$ python3 -q
>>> import numpy as np
>>> np.set_printoptions(precision=1, suppress=True, linewidth=100, sign=" ")
>>> def rnd(a):
...     return np.round(a, 1) + 0
... 
>>> W0 = np.loadtxt("x.csv", delimiter=",")
>>> W0
array([[-2.,  0.,  0.,  0.,  0.,  0.],
       [ 0., -1.,  0.,  0.,  0.,  0.],
       [ 0.,  0., -2.,  0.,  0.,  0.],
       [ 0.,  0.,  0.,  1.,  0.,  0.],
       [ 0.,  0.,  0.,  0.,  1.,  0.],
       [ 0.,  0.,  0.,  0.,  0.,  3.]])
>>> (W0 != 0).astype(int)
array([[ 1,  0,  0,  0,  0,  0],
       [ 0,  1,  0,  0,  0,  0],
       [ 0,  0,  1,  0,  0,  0],
       [ 0,  0,  0,  1,  0,  0],
       [ 0,  0,  0,  0,  1,  0],
       [ 0,  0,  0,  0,  0,  1]])
>>> (np.linalg.matrix_power((W0 != 0) + (W0.T != 0) + np.eye(6), 6) > 0).astype(int)
array([[ 1,  0,  0,  0,  0,  0],
       [ 0,  1,  0,  0,  0,  0],
       [ 0,  0,  1,  0,  0,  0],
       [ 0,  0,  0,  1,  0,  0],
       [ 0,  0,  0,  0,  1,  0],
       [ 0,  0,  0,  0,  0,  1]])
>>> other = W0[0, 0] * W0[1:] - np.outer(W0[1:, 0], W0[0])
>>> other
array([[ 0.,  2., -0., -0., -0., -0.],
       [ 0., -0.,  4., -0., -0., -0.],
       [ 0., -0., -0., -2., -0., -0.],
       [ 0., -0., -0., -0., -2., -0.],
       [ 0., -0., -0., -0., -0., -6.]])
>>> np.flatnonzero(~other.round(6).any(axis=1))
array([], dtype=int64)
>>> r0 = np.array([-2, -1, 0])
>>> np.cross(other[3, :3], other[4, :3])
array([ 0.,  0.,  0.])
>>> np.correlate(other[3], other[4], "full")
array([  0.,   0.,   0.,   0.,  12.,   0.,   0.,   0.,   0.,   0.,   0.])
>>> np.polyval(r0, other[3])
array([ 0.,  0.,  0.,  0., -6.,  0.])
>>> np.array([np.convolve(row, r0, "same") for row in other])
array([[-4., -2.,  0.,  0.,  0.,  0.],
       [ 0., -8., -4.,  0.,  0.,  0.],
       [ 0.,  0.,  4.,  2.,  0.,  0.],
       [ 0.,  0.,  0.,  4.,  2.,  0.],
       [ 0.,  0.,  0.,  0., 12.,  6.]])
>>> rnd(np.sort(np.linalg.eigvals(W0)))
array([-2., -2., -1.,  1.,  1.,  3.])
>>> [int(np.linalg.matrix_rank(np.linalg.matrix_power(W0, p))) for p in range(1, 7)]
[6, 6, 6, 6, 6, 6]
>>> rng = np.random.default_rng(459)
>>> K = (rng.random((10, 10)) < 0.3) + np.eye(10)
>>> K /= K.sum(axis=1, keepdims=True)
>>> rnd(K)
array([[ 0.2,  0. ,  0. ,  0.2,  0.2,  0. ,  0.2,  0. ,  0.2,  0. ],
       [ 0. ,  0.3,  0. ,  0.3,  0. ,  0. ,  0.3,  0. ,  0. ,  0. ],
       [ 0.2,  0. ,  0.2,  0. ,  0. ,  0. ,  0. ,  0.2,  0. ,  0.2],
       [ 0. ,  0.2,  0. ,  0.3,  0.2,  0.2,  0. ,  0. ,  0. ,  0.2],
       [ 0.2,  0. ,  0. ,  0.2,  0.4,  0. ,  0. ,  0.2,  0. ,  0. ],
       [ 0. ,  0.2,  0. ,  0. ,  0. ,  0.2,  0. ,  0.2,  0. ,  0.2],
       [ 0. ,  0. ,  0. ,  0. ,  0.2,  0.2,  0.2,  0.2,  0. ,  0.2],
       [ 0. ,  0. ,  0.3,  0. ,  0. ,  0. ,  0. ,  0.7,  0. ,  0. ],
       [ 0. ,  0. ,  0.2,  0.2,  0. ,  0.2,  0. ,  0. ,  0.2,  0.2],
       [ 0. ,  0.2,  0. ,  0.2,  0. ,  0. ,  0. ,  0. ,  0.2,  0.2]])
>>> w, evecs = np.linalg.eigh(W0)
>>> x0 = np.array([2, -1, -2, 2, -3, -1])
>>> evecs * np.maximum(w, 0) @ evecs.T
array([[ 0.,  0.,  0.,  0.,  0.,  0.],
       [ 0.,  0.,  0.,  0.,  0.,  0.],
       [ 0.,  0.,  0.,  0.,  0.,  0.],
       [ 0.,  0.,  0.,  1.,  0.,  0.],
       [ 0.,  0.,  0.,  0.,  1.,  0.],
       [ 0.,  0.,  0.,  0.,  0.,  3.]])
>>> other = W0 / np.sqrt((W0 ** 2).mean(axis=1, keepdims=True))
>>> rnd(other[0])
array([-2.4,  0. ,  0. ,  0. ,  0. ,  0. ])
>>> np.linalg.matrix_rank(W0 - W0.mean(axis=1, keepdims=True))
np.int64(5)
>>> rnd(W0 - W0.mean(axis=1, keepdims=True))
array([[-1.7,  0.3,  0.3,  0.3,  0.3,  0.3],
       [ 0.2, -0.8,  0.2,  0.2,  0.2,  0.2],
       [ 0.3,  0.3, -1.7,  0.3,  0.3,  0.3],
       [-0.2, -0.2, -0.2,  0.8, -0.2, -0.2],
       [-0.2, -0.2, -0.2, -0.2,  0.8, -0.2],
       [-0.5, -0.5, -0.5, -0.5, -0.5,  2.5]])
>>> rnd(np.linalg.norm(other, axis=1))
array([ 2.4,  2.4,  2.4,  2.4,  2.4,  2.4])
>>> rnd(np.linalg.eigvalsh(W0).min())
np.float64(-2.0)
>>> [round(float(np.linalg.det(W0[:i, :i])), 2) + 0 for i in range(1, 7)]
[-2.0, 2.0, -4.0, -4.0, -4.0, -12.0]
>>> np.all(np.linalg.eigvalsh(W0) > 0)
np.False_
>>> w, evecs = np.linalg.eigh(W0)
>>> rnd(np.linalg.svd(W0, compute_uv=False))
array([ 3.,  2.,  2.,  1.,  1.,  1.])
>>> np.abs(evecs[:, -1])
array([ 0.,  0.,  0.,  0.,  0.,  1.])
>>> evecs.T @ evecs
array([[ 1.,  0.,  0.,  0.,  0.,  0.],
       [ 0.,  1.,  0.,  0.,  0.,  0.],
       [ 0.,  0.,  1.,  0.,  0.,  0.],
       [ 0.,  0.,  0.,  1.,  0.,  0.],
       [ 0.,  0.,  0.,  0.,  1.,  0.],
       [ 0.,  0.,  0.,  0.,  0.,  1.]])
>>> evecs.T @ W0 @ evecs
array([[-2.,  0.,  0.,  0.,  0.,  0.],
       [ 0., -2.,  0.,  0.,  0.,  0.],
       [ 0.,  0., -1.,  0.,  0.,  0.],
       [ 0.,  0.,  0.,  1.,  0.,  0.],
       [ 0.,  0.,  0.,  0.,  1.,  0.],
       [ 0.,  0.,  0.,  0.,  0.,  3.]])
>>> w.sum(), np.trace(W0)
(np.float64(0.0), np.float64(0.0))
>>> evecs @ np.diag(w) @ evecs.T
array([[-2.,  0.,  0.,  0.,  0.,  0.],
       [ 0., -1.,  0.,  0.,  0.,  0.],
       [ 0.,  0., -2.,  0.,  0.,  0.],
       [ 0.,  0.,  0.,  1.,  0.,  0.],
       [ 0.,  0.,  0.,  0.,  1.,  0.],
       [ 0.,  0.,  0.,  0.,  0.,  3.]])
>>> left, s, Vh = np.linalg.svd(W0, full_matrices=False)
>>> left.T @ W0 @ Vh.T
array([[ 3.,  0.,  0.,  0.,  0.,  0.],
       [ 0.,  2.,  0.,  0.,  0.,  0.],
       [ 0.,  0.,  2.,  0.,  0.,  0.],
       [ 0.,  0.,  0.,  1.,  0.,  0.],
       [ 0.,  0.,  0.,  0.,  1.,  0.],
       [ 0.,  0.,  0.,  0.,  0.,  1.]])
>>> np.abs(Vh[0])
array([ 0.,  0.,  0.,  0.,  0.,  1.])
>>> rnd(np.cumsum(s ** 2) / np.sum(s ** 2))
array([ 0.4,  0.6,  0.8,  0.9,  1. ,  1. ])
>>> s
array([ 3.,  2.,  2.,  1.,  1.,  1.])
>>> left.T @ left
array([[ 1.,  0.,  0.,  0.,  0.,  0.],
       [ 0.,  1.,  0.,  0.,  0.,  0.],
       [ 0.,  0.,  1.,  0.,  0.,  0.],
       [ 0.,  0.,  0.,  1.,  0.,  0.],
       [ 0.,  0.,  0.,  0.,  1.,  0.],
       [ 0.,  0.,  0.,  0.,  0.,  1.]])
>>> np.allclose(left * s @ Vh, W0)
True
>>> Vh @ Vh.T
array([[ 1.,  0.,  0.,  0.,  0.,  0.],
       [ 0.,  1.,  0.,  0.,  0.,  0.],
       [ 0.,  0.,  1.,  0.,  0.,  0.],
       [ 0.,  0.,  0.,  1.,  0.,  0.],
       [ 0.,  0.,  0.,  0.,  1.,  0.],
       [ 0.,  0.,  0.,  0.,  0.,  1.]])
>>> mat, _ = np.linalg.qr(np.array([[0.4, 0.3, -3.2, 0.1, 0.0, -0.3],
...     [0.8, 0.5, -0.1, -1.7, 0.0, 2.0],
...     [1.0, -0.5, -0.8, -0.6, -2.7, 1.8],
...     [-0.6, 0.8, -0.1, 0.9, -2.1, 0.1],
...     [0.6, 0.4, -1.4, 0.2, -0.5, 0.4],
...     [-0.3, -1.0, -1.3, 1.9, 0.0, 0.4]]))
>>> rnd(mat)
array([[-0.2, -0.2,  0.8,  0.5,  0.1, -0.1],
       [-0.5, -0.3, -0.2,  0.2, -0.1,  0.8],
       [-0.6,  0.3, -0.1, -0.2,  0.6, -0.2],
       [ 0.4, -0.5,  0.2, -0.4,  0.6,  0.2],
       [-0.4, -0.2,  0.2, -0.7, -0.5, -0.1],
       [ 0.2,  0.6,  0.4, -0.2, -0.1,  0.5]])
>>> lab = rng.permutation(6)
>>> lab
array([ 2,  3,  0,  5,  1,  4])
>>> other = mat[lab][:, lab]
>>> rnd(np.trace(other))
np.float64(-1.0)
>>> rnd(other)
array([[-0.1, -0.2, -0.6, -0.2,  0.3,  0.6],
       [ 0.2, -0.4,  0.4,  0.2, -0.5,  0.6],
       [ 0.8,  0.5, -0.2, -0.1, -0.2,  0.1],
       [ 0.4, -0.2,  0.2,  0.5,  0.6, -0.1],
       [-0.2,  0.2, -0.5,  0.8, -0.3, -0.1],
       [ 0.2, -0.7, -0.4, -0.1, -0.2, -0.5]])
>>> np.allclose(other, mat)
False
>>> rnd(np.linalg.det(other)), rnd(np.linalg.det(mat[lab]))
(np.float64(-1.0), np.float64(-1.0))
>>> E = np.array([[0.0, 5.0, 0.0, 0.0],
...     [5.0, 0.0, 5.0, 0.0],
...     [0.0, 5.0, 2.0, 5.0],
...     [0.0, 0.0, 5.0, -2.0]])
>>> # equal to its transpose
>>> def softmax(z):
...     e = np.exp(z - z.max(axis=-1, keepdims=True))
...     return e / e.sum(axis=-1, keepdims=True)
... 
>>> rnd(softmax(E).sum(axis=1))
array([ 1.,  1.,  1.,  1.])
>>> rnd(softmax(10 * E[3]))
array([ 0.,  0.,  1.,  0.])
>>> S = E @ E.T / np.sqrt(4)
>>> rnd(softmax(S))
array([[ 0.5,  0. ,  0.5,  0. ],
       [ 0. ,  1. ,  0. ,  0. ],
       [ 0. ,  0. ,  1. ,  0. ],
       [ 0. ,  0.1,  0. ,  0.9]])
>>> softmax(S).round(6).argmax(axis=1)
array([ 0,  1,  2,  3])
>>> rnd(softmax(S)[3] @ E)
array([ 0.6,  0. ,  5. , -1.8])
>>> w, evecs = np.linalg.eigh(E)
>>> x0 = np.array([2, -1, 3, 2])
>>> x0 @ E @ x0
np.float64(20.0)
>>> other = E / np.linalg.norm(E, axis=1, keepdims=True)
>>> C2 = other @ other.T
>>> (C2 - 2 * np.eye(4)).round(6).argmax(axis=1)
array([ 2,  3,  0,  1])
>>> np.argwhere(np.triu(np.abs(C2) > 0.95, 1))
array([], shape=(0, 2), dtype=int64)
>>> (np.abs(C2) > 0.9).astype(int)
array([[ 1,  0,  0,  0],
       [ 0,  1,  0,  0],
       [ 0,  0,  1,  0],
       [ 0,  0,  0,  1]])
>>> x0 = np.array([-2, 1, -2, -1, 0, -2])
>>> rnd(np.abs(np.linalg.eigvals(mat)))
array([ 1.,  1.,  1.,  1.,  1.,  1.])
>>> other = np.array([[-4, 2], [-5, -2]])
>>> basis = np.array([[2, -2, 1], [1, -1, 0], [-2, 1, -2]])
>>> feats = np.kron(other, basis)
>>> feats
array([[ -8,   8,  -4,   4,  -4,   2],
       [ -4,   4,   0,   2,  -2,   0],
       [  8,  -4,   8,  -4,   2,  -4],
       [-10,  10,  -5,  -4,   4,  -2],
       [ -5,   5,   0,  -2,   2,   0],
       [ 10,  -5,  10,   4,  -2,   4]])
>>> W1 = np.array([[1, 1, -3],
...     [-3, -1, -2],
...     [2, 3, -1],
...     [0, -3, -1],
...     [2, -3, 1],
...     [0, -2, 0]])
>>> b = np.array([2, 2, 0])
>>> act = np.maximum(feats @ W1 + b, 0)
>>> act
array([[  0,   0,   4],
       [  0,   0,   0],
       [ 42,  52,   0],
       [  0,   0,  23],
       [  0,   0,   9],
       [ 43,  33,   0]])
>>> basis = np.array([[-3, -9, 2], [-7, 4, 9], [0, 7, 7]])
>>> act @ basis
array([[   0,   28,   28],
       [   0,    0,    0],
       [-490, -170,  552],
       [   0,  161,  161],
       [   0,   63,   63],
       [-360, -255,  383]])
>>> x0 = np.array([0, 2, 1])
>>> h = np.maximum(act @ x0, 0)
>>> np.maximum(act @ (3 * x0), 0)
array([  12,    0,  312,   69,   27,  198])
>>> np.maximum(act @ x0, 0) - np.maximum(-act @ x0, 0)
array([   4,    0,  104,   23,    9,   66])
>>> h
array([   4,    0,  104,   23,    9,   66])
>>> lab = rng.permutation(6)
>>> lab
array([ 3,  2,  4,  0,  5,  1])
>>> other = feats[lab][:, lab]
>>> np.allclose(other, feats)
False
>>> np.trace(other)
np.int64(6)
>>> other = feats / np.sqrt((feats ** 2).mean(axis=1, keepdims=True))
>>> np.linalg.matrix_rank(other) == np.linalg.matrix_rank(feats)
np.True_
>>> rnd(np.linalg.norm(other, axis=1))
array([ 2.4,  2.4,  2.4,  2.4,  2.4,  2.4])
